$ python -q
>>> import numpy as np
>>> import numpy.linalg as la
>>> np.set_printoptions(precision=2, suppress=True, linewidth=140, floatmode="fixed")
>>> K = np.load("out0.npy")
>>> K
array([[-0.88,  0.46, -0.07],
       [-0.15, -0.43, -0.89],
       [-0.44, -0.78,  0.45]])
>>> # keeps lengths
>>> T = np.stack([K, 2 * K, K[::-1]])
>>> np.einsum("bij,cij->bc", T, T)
array([[ 3.00,  6.00,  1.00],
       [ 6.00, 12.00,  2.00],
       [ 1.00,  2.00,  3.00]])
>>> la.det(T)
array([ 1.00,  8.00, -1.00])
>>> (T @ K.T).shape
(3, 3, 3)
>>> T.shape
(3, 3, 3)
>>> x0 = np.array([2, 0, 2])
>>> [p for p in range(1, 25) if np.allclose(la.matrix_power(K, p), np.eye(3))]
[]
>>> 3 - la.matrix_rank(K - np.eye(3), tol=1e-8)
np.int64(1)
>>> def softmax(z):
...     e = np.exp(z - z.max(axis=-1, keepdims=True))
...     return e / e.sum(axis=-1, keepdims=True)
... 
>>> softmax(K[1] + -1)
array([0.45, 0.34, 0.21])
>>> np.round(softmax(10 * K[1]), 2) + 0
array([0.94, 0.06, 0.00])
>>> scores = K @ K.T / np.sqrt(3)
>>> softmax(scores + np.triu(np.full(scores.shape, -np.inf), 1))
array([[1.00, 0.00, 0.00],
       [0.36, 0.64, 0.00],
       [0.26, 0.26, 0.47]])
>>> rng = np.random.default_rng(28)
>>> labels = rng.permutation(3)
>>> B = K[:, labels] * rng.choice([-1, 1], 3)
>>> B
array([[-0.46, -0.07, -0.88],
       [ 0.43, -0.89, -0.15],
       [ 0.78,  0.45, -0.44]])
>>> U, _, vt = la.svd(K.T @ B)
>>> np.round(la.lstsq(K, B)[0], 2) + 0
array([[ 0.00,  0.00,  1.00],
       [-1.00,  0.00,  0.00],
       [ 0.00,  1.00,  0.00]])
>>> labels
array([1, 2, 0])
>>> np.round(U @ vt, 2) + 0
array([[ 0.00,  0.00,  1.00],
       [-1.00,  0.00,  0.00],
       [ 0.00,  1.00,  0.00]])
